In [1]: import numpy as np

In [2]: np.set_printoptions(precision=1, suppress=True, linewidth=140, sign=" ")

In [3]: rnd = lambda a: np.round(a, 1) + 0

In [4]: m1 = 2 * np.eye(7) + np.ones((7, 7))

In [5]: m1
Out[5]: 
array([[ 3.,  1.,  1.,  1.,  1.,  1.,  1.],
       [ 1.,  3.,  1.,  1.,  1.,  1.,  1.],
       [ 1.,  1.,  3.,  1.,  1.,  1.,  1.],
       [ 1.,  1.,  1.,  3.,  1.,  1.,  1.],
       [ 1.,  1.,  1.,  1.,  3.,  1.,  1.],
       [ 1.,  1.,  1.,  1.,  1.,  3.,  1.],
       [ 1.,  1.,  1.,  1.,  1.,  1.,  3.]])

In [6]: ev, evecs = np.linalg.eigh(m1)

In [7]: x = np.array([0, 2, 0, -5, 2, -3, 5])

In [8]: rnd(evecs * np.maximum(ev, 0) @ evecs.T)
Out[8]: 
array([[ 3.,  1.,  1.,  1.,  1.,  1.,  1.],
       [ 1.,  3.,  1.,  1.,  1.,  1.,  1.],
       [ 1.,  1.,  3.,  1.,  1.,  1.,  1.],
       [ 1.,  1.,  1.,  3.,  1.,  1.,  1.],
       [ 1.,  1.,  1.,  1.,  3.,  1.,  1.],
       [ 1.,  1.,  1.,  1.,  1.,  3.,  1.],
       [ 1.,  1.,  1.,  1.,  1.,  1.,  3.]])

In [9]: rnd(evecs * np.abs(ev) @ evecs.T)
Out[9]: 
array([[ 3.,  1.,  1.,  1.,  1.,  1.,  1.],
       [ 1.,  3.,  1.,  1.,  1.,  1.,  1.],
       [ 1.,  1.,  3.,  1.,  1.,  1.,  1.],
       [ 1.,  1.,  1.,  3.,  1.,  1.,  1.],
       [ 1.,  1.,  1.,  1.,  3.,  1.,  1.],
       [ 1.,  1.,  1.,  1.,  1.,  3.,  1.],
       [ 1.,  1.,  1.,  1.,  1.,  1.,  3.]])

In [10]: np.abs(m1).sum(axis=1).max(), rnd(np.abs(ev).max())
Out[10]: (np.float64(9.0), np.float64(9.0))

In [11]: (np.sign(evecs[:, -1].round(6)) == np.sign(evecs[0, -1].round(6))).astype(int)
Out[11]: array([ 1,  1,  1,  1,  1,  1,  1])

In [12]: rnd(x @ m1 @ x / (x @ x)), rnd(ev[0]), rnd(ev[-1])
Out[12]: (np.float64(2.0), np.float64(2.0), np.float64(9.0))

In [13]: L = np.linalg.cholesky(m1)

In [14]: rnd(m1 / np.sqrt(np.outer(np.diag(m1), np.diag(m1))))
Out[14]: 
array([[ 1. ,  0.3,  0.3,  0.3,  0.3,  0.3,  0.3],
       [ 0.3,  1. ,  0.3,  0.3,  0.3,  0.3,  0.3],
       [ 0.3,  0.3,  1. ,  0.3,  0.3,  0.3,  0.3],
       [ 0.3,  0.3,  0.3,  1. ,  0.3,  0.3,  0.3],
       [ 0.3,  0.3,  0.3,  0.3,  1. ,  0.3,  0.3],
       [ 0.3,  0.3,  0.3,  0.3,  0.3,  1. ,  0.3],
       [ 0.3,  0.3,  0.3,  0.3,  0.3,  0.3,  1. ]])

In [15]: rnd(np.diag(L) ** 2)
Out[15]: array([ 3. ,  2.7,  2.5,  2.4,  2.3,  2.3,  2.2])

In [16]: rnd(L)
Out[16]: 
array([[ 1.7,  0. ,  0. ,  0. ,  0. ,  0. ,  0. ],
       [ 0.6,  1.6,  0. ,  0. ,  0. ,  0. ,  0. ],
       [ 0.6,  0.4,  1.6,  0. ,  0. ,  0. ,  0. ],
       [ 0.6,  0.4,  0.3,  1.5,  0. ,  0. ,  0. ],
       [ 0.6,  0.4,  0.3,  0.3,  1.5,  0. ,  0. ],
       [ 0.6,  0.4,  0.3,  0.3,  0.2,  1.5,  0. ],
       [ 0.6,  0.4,  0.3,  0.3,  0.2,  0.2,  1.5]])

In [17]: np.linalg.eigvalsh(m1).min() > 0
Out[17]: np.True_

In [18]: rnd(L @ L.T)
Out[18]: 
array([[ 3.,  1.,  1.,  1.,  1.,  1.,  1.],
       [ 1.,  3.,  1.,  1.,  1.,  1.,  1.],
       [ 1.,  1.,  3.,  1.,  1.,  1.,  1.],
       [ 1.,  1.,  1.,  3.,  1.,  1.,  1.],
       [ 1.,  1.,  1.,  1.,  3.,  1.,  1.],
       [ 1.,  1.,  1.,  1.,  1.,  3.,  1.],
       [ 1.,  1.,  1.,  1.,  1.,  1.,  3.]])

In [19]: x = np.array([-1, -1, 3, -5, -8, -3, -4])

In [20]: target = L @ x

In [21]: rnd(target)
Out[21]: array([ -1.7,  -2.2,   3.8,  -7.8, -13.5,  -7.6,  -9.6])

In [22]: rnd(np.linalg.solve(L, 2 * target))
Out[22]: array([ -2.,  -2.,   6., -10., -16.,  -6.,  -8.])

In [23]: rnd(np.linalg.solve(L, L[:, 3]))
Out[23]: array([ 0.,  0.,  0.,  1.,  0.,  0.,  0.])

In [24]: rnd(np.linalg.solve(L, target + L[:, 4]))
Out[24]: array([-1., -1.,  3., -5., -7., -3., -4.])

In [25]: rnd(np.linalg.solve(L.T, L[4]))
Out[25]: array([ 0.,  0.,  0.,  0.,  1.,  0.,  0.])

In [26]: rng = np.random.default_rng(11828)

In [27]: idx = rng.permutation(7)

In [28]: idx
Out[28]: array([ 1,  2,  6,  4,  5,  0,  3])

In [29]: out = m1[idx][:, idx]

In [30]: np.diag(out)
Out[30]: array([ 3.,  3.,  3.,  3.,  3.,  3.,  3.])

In [31]: rnd(np.linalg.det(out)), rnd(np.linalg.det(m1[idx]))
Out[31]: (np.float64(576.0), np.float64(576.0))

In [32]: np.allclose(out, m1)
Out[32]: True

In [33]: out
Out[33]: 
array([[ 3.,  1.,  1.,  1.,  1.,  1.,  1.],
       [ 1.,  3.,  1.,  1.,  1.,  1.,  1.],
       [ 1.,  1.,  3.,  1.,  1.,  1.,  1.],
       [ 1.,  1.,  1.,  3.,  1.,  1.,  1.],
       [ 1.,  1.,  1.,  1.,  3.,  1.,  1.],
       [ 1.,  1.,  1.,  1.,  1.,  3.,  1.],
       [ 1.,  1.,  1.,  1.,  1.,  1.,  3.]])

In [34]: W0 = np.loadtxt("dump.csv", delimiter=",")

In [35]: rnd(W0)
Out[35]: 
array([[-0.1,  0.1, -0.8, -1.7, -0.3,  0.6,  0.2],
       [ 0. , -0.8, -1.2,  0.5,  1.1,  0.3,  0.7],
       [ 0.1,  1.4, -0.3, -0.1,  0.6, -0.9,  0.7],
       [ 1.5, -0.7,  0.1, -0.3, -0.4, -0.7,  0.6],
       [ 1.1,  0.8, -0.6,  0.7, -0.4,  1. , -0.4],
       [-0.4, -0.1, -1.2,  0.3, -1. , -1. , -0.5],
       [-0.5,  0.1,  0.1,  0.5, -1. ,  0.5,  1.5]])

In [36]: C2 = W0.T @ W0

In [37]: rnd(np.diag(C2))
Out[37]: array([ 4.,  4.,  4.,  4.,  4.,  4.,  4.])

In [38]: np.linalg.matrix_rank(C2)
Out[38]: np.int64(7)

In [39]: rnd(np.linalg.eigvalsh(C2)[::-1])
Out[39]: array([ 4.,  4.,  4.,  4.,  4.,  4.,  4.])

In [40]: rnd(C2)
Out[40]: 
array([[ 4.,  0.,  0.,  0.,  0.,  0.,  0.],
       [ 0.,  4.,  0.,  0.,  0.,  0.,  0.],
       [ 0.,  0.,  4.,  0.,  0.,  0.,  0.],
       [ 0.,  0.,  0.,  4.,  0.,  0.,  0.],
       [ 0.,  0.,  0.,  0.,  4.,  0.,  0.],
       [ 0.,  0.,  0.,  0.,  0.,  4.,  0.],
       [ 0.,  0.,  0.,  0.,  0.,  0.,  4.]])

In [41]: out = np.array([[1, 0, 2],
    ...:     [1, 0, 2],
    ...:     [0, 1, 2],
    ...:     [1, 0, 1],
    ...:     [0, 1, 2],
    ...:     [0, 2, 2],
    ...:     [1, 2, 1]])

In [42]: np.linalg.matrix_rank(np.vstack([W0, out.T]))
Out[42]: np.int64(7)

In [43]: rnd(out.T @ W0.T)
Out[43]: 
array([[-1.5,  0.4,  2.2,  1.1,  2.2, -0.7,  1.5],
       [ 0.5,  1.8, -0.1, -0.5,  0.1, -5.2,  3.1],
       [-2.5, -0.1,  2.5, -0.1,  4.1, -7.7,  0.4]])

In [44]: np.linalg.matrix_rank(W0 @ out)
Out[44]: np.int64(3)

In [45]: rnd(np.einsum("ij->j", W0))
Out[45]: array([ 1.7,  0.8, -3.8, -0.1, -1.4, -0.2,  2.7])

In [46]: rnd(np.einsum("ij,ij->i", W0, W0))
Out[46]: array([ 4.,  4.,  4.,  4.,  4.,  4.,  4.])

In [47]: out = np.linalg.inv(W0)

In [48]: rnd(np.linalg.det(W0) * np.linalg.det(out))
Out[48]: np.float64(1.0)

In [49]: rnd(np.linalg.cond(W0))
Out[49]: np.float64(1.0)

In [50]: rnd(out)
Out[50]: 
array([[ 0. ,  0. ,  0. ,  0.4,  0.3, -0.1, -0.1],
       [ 0. , -0.2,  0.4, -0.2,  0.2,  0. ,  0. ],
       [-0.2, -0.3, -0.1,  0. , -0.2, -0.3,  0. ],
       [-0.4,  0.1,  0. , -0.1,  0.2,  0.1,  0.1],
       [-0.1,  0.3,  0.2, -0.1, -0.1, -0.3, -0.3],
       [ 0.2,  0.1, -0.2, -0.2,  0.2, -0.2,  0.1],
       [ 0. ,  0.2,  0.2,  0.1, -0.1, -0.1,  0.4]])

In [51]: (np.abs(out) > 1e-9).astype(int)
Out[51]: 
array([[ 1,  0,  1,  1,  1,  1,  1],
       [ 1,  1,  1,  1,  1,  1,  1],
       [ 1,  1,  1,  1,  1,  1,  1],
       [ 1,  1,  1,  1,  1,  1,  1],
       [ 1,  1,  1,  1,  1,  1,  1],
       [ 1,  1,  1,  1,  1,  1,  1],
       [ 1,  1,  1,  1,  1,  1,  1]])

In [52]: idx = rng.permutation(7)

In [53]: out = W0[:, idx] * rng.choice([-1, 1], 7)

In [54]: rnd(out)
Out[54]: 
array([[-0.1,  0.8,  0.6, -0.1, -1.7,  0.3, -0.2],
       [ 0.8,  1.2,  0.3,  0. ,  0.5, -1.1, -0.7],
       [-1.4,  0.3, -0.9,  0.1, -0.1, -0.6, -0.7],
       [ 0.7, -0.1, -0.7,  1.5, -0.3,  0.4, -0.6],
       [-0.8,  0.6,  1. ,  1.1,  0.7,  0.4,  0.4],
       [ 0.1,  1.2, -1. , -0.4,  0.3,  1. ,  0.5],
       [-0.1, -0.1,  0.5, -0.5,  0.5,  1. , -1.5]])

In [55]: left, _, Vt = np.linalg.svd(W0.T @ out)

In [56]: rnd(left @ Vt)
Out[56]: 
array([[ 0.,  0.,  0.,  1.,  0.,  0.,  0.],
       [-1.,  0.,  0.,  0.,  0.,  0.,  0.],
       [ 0., -1.,  0.,  0.,  0.,  0.,  0.],
       [ 0.,  0.,  0.,  0.,  1.,  0.,  0.],
       [ 0.,  0.,  0.,  0.,  0., -1.,  0.],
       [ 0.,  0.,  1.,  0.,  0.,  0.,  0.],
       [ 0.,  0.,  0.,  0.,  0.,  0., -1.]])

In [57]: mat = np.load("data.npy")

In [58]: mat
Out[58]: 
array([[ 1, -1, -1,  1,  1, -1, -1,  1],
       [ 1,  1, -1, -1, -1, -1,  1,  1],
       [ 1, -1,  1, -1, -1,  1, -1,  1],
       [ 1,  1, -1, -1,  1,  1, -1, -1],
       [ 1,  1,  1,  1,  1,  1,  1,  1]])

In [59]: w1 = np.array([[1, 2], [1, 3], [0, 2], [1, 0], [1, 1], [3, 1], [3, 3], [1, 3]])

In [60]: coef = np.array([0, 2])

In [61]: hid = np.maximum(mat @ w1 + coef, 0)

In [62]: hid
Out[62]: 
array([[  0,   0],
       [  1,   9],
       [  0,   3],
       [  1,   1],
       [ 11,  17]])

In [63]: np.linalg.matrix_rank(hid)
Out[63]: np.int64(2)

In [64]: cent = np.array([[1, 1], [-3, 2]])

In [65]: w1 @ cent
Out[65]: 
array([[-5,  5],
       [-8,  7],
       [-6,  4],
       [ 1,  1],
       [-2,  3],
       [ 0,  5],
       [-6,  9],
       [-8,  7]])

In [66]: C2 = mat.T @ mat

In [67]: np.trace(C2), (mat ** 2).sum()
Out[67]: (np.int64(40), np.int64(40))

In [68]: C2
Out[68]: 
array([[ 5,  1, -1, -1,  1,  1, -1,  3],
       [ 1,  5, -1, -1,  1,  1,  3, -1],
       [-1, -1,  5,  1, -1,  3,  1,  1],
       [-1, -1,  1,  5,  3, -1,  1,  1],
       [ 1,  1, -1,  3,  5,  1, -1, -1],
       [ 1,  1,  3, -1,  1,  5, -1, -1],
       [-1,  3,  1,  1, -1, -1,  5,  1],
       [ 3, -1,  1,  1, -1, -1,  1,  5]])

In [69]: np.linalg.matrix_rank(C2)
Out[69]: np.int64(5)

In [70]: rnd(np.linalg.svd(mat, compute_uv=False) ** 2)
Out[70]: array([ 8.,  8.,  8.,  8.,  8.])

In [71]: M = np.array([[3, 0, 1, 2, 0],
    ...:     [3, 0, 1, 2, 0],
    ...:     [2, 0, 2, 0, 1],
    ...:     [2, 3, 0, 3, 3],
    ...:     [0, 3, 0, 0, 2]])

In [72]: x = np.array([-2, 3, 3, -1, -2, 0, 2, 0])

In [73]: h = np.maximum(mat @ x, 0)

In [74]: mat.T @ h
Out[74]: array([ 6,  6,  0,  0,  0,  0,  6,  6])

In [75]: np.flatnonzero(h > 1e-9)
Out[75]: array([ 1,  4])

In [76]: h
Out[76]: array([ 0,  3,  0,  0,  3])

In [77]: F = np.load("a.npy")

In [78]: F
Out[78]: 
array([[ 1,  1, -1, -1,  1,  1, -1, -1],
       [ 1,  1,  1,  1, -1, -1, -1, -1],
       [ 1, -1,  1, -1, -1,  1, -1,  1],
       [ 1, -1, -1,  1, -1,  1,  1, -1],
       [ 1,  1, -1, -1, -1, -1,  1,  1],
       [ 1, -1,  1, -1,  1, -1,  1, -1],
       [ 1, -1, -1,  1,  1, -1, -1,  1],
       [ 1,  1,  1,  1,  1,  1,  1,  1]])

In [79]: out = F / np.sqrt((F ** 2).mean(axis=1, keepdims=True))

In [80]: np.linalg.matrix_rank(F - F.mean(axis=1, keepdims=True))
Out[80]: np.int64(7)

In [81]: F - F.mean(axis=1, keepdims=True)
Out[81]: 
array([[ 1.,  1., -1., -1.,  1.,  1., -1., -1.],
       [ 1.,  1.,  1.,  1., -1., -1., -1., -1.],
       [ 1., -1.,  1., -1., -1.,  1., -1.,  1.],
       [ 1., -1., -1.,  1., -1.,  1.,  1., -1.],
       [ 1.,  1., -1., -1., -1., -1.,  1.,  1.],
       [ 1., -1.,  1., -1.,  1., -1.,  1., -1.],
       [ 1., -1., -1.,  1.,  1., -1., -1.,  1.],
       [ 0.,  0.,  0.,  0.,  0.,  0.,  0.,  0.]])

In [82]: rnd(np.linalg.norm(out, axis=1))
Out[82]: array([ 2.8,  2.8,  2.8,  2.8,  2.8,  2.8,  2.8,  2.8])

In [83]: blk = np.stack([mat, 4 * mat, mat[::-1]])

In [84]: np.einsum("bij,cij->bc", blk, blk)
Out[84]: 
array([[  40,  160,    8],
       [ 160,  640,   32],
       [   8,   32,   40]])

In [85]: (blk @ mat.T).shape
Out[85]: (3, 5, 5)

In [86]: rnd(np.linalg.norm(blk, axis=(1, 2)))
Out[86]: array([  6.3,  25.3,   6.3])

In [87]: data = np.load("out11.npy")

In [88]: data
Out[88]: 
array([[ 0,  1,  1,  0,  0,  0,  1,  1],
       [ 1,  0,  0,  0,  1,  0,  1,  1],
       [ 1,  0,  0,  0,  0,  0,  1,  1],
       [ 0,  0,  0,  0,  0,  0,  0,  0],
       [ 0,  1,  0,  0,  0,  0,  1,  1],
       [ 0,  0,  0,  0,  0,  0,  0,  0],
       [ 1,  1,  1,  0,  1,  0,  0,  1],
       [ 1,  1,  1,  0,  1,  0,  1,  0]])

In [89]: rk = np.linalg.matrix_rank(data)

In [90]: rk
Out[90]: np.int64(6)

In [91]: N = np.linalg.svd(data)[2][rk:].T

In [92]: [int(np.linalg.matrix_rank(np.delete(data, i, axis=0))) for i in range(8)]
Out[92]: [5, 5, 5, 6, 5, 6, 5, 5]

In [93]: rnd(N @ N.T)
Out[93]: 
array([[ 0.,  0.,  0.,  0.,  0.,  0.,  0.,  0.],
       [ 0.,  0.,  0.,  0.,  0.,  0.,  0.,  0.],
       [ 0.,  0.,  0.,  0.,  0.,  0.,  0.,  0.],
       [ 0.,  0.,  0.,  1.,  0.,  0.,  0.,  0.],
       [ 0.,  0.,  0.,  0.,  0.,  0.,  0.,  0.],
       [ 0.,  0.,  0.,  0.,  0.,  1.,  0.,  0.],
       [ 0.,  0.,  0.,  0.,  0.,  0.,  0.,  0.],
       [ 0.,  0.,  0.,  0.,  0.,  0.,  0.,  0.]])

In [94]: np.allclose(data @ N, 0)
Out[94]: True

In [95]: [int(np.linalg.matrix_rank(data[:, :j + 1])) for j in range(8)]
Out[95]: [1, 2, 3, 3, 4, 4, 5, 6]
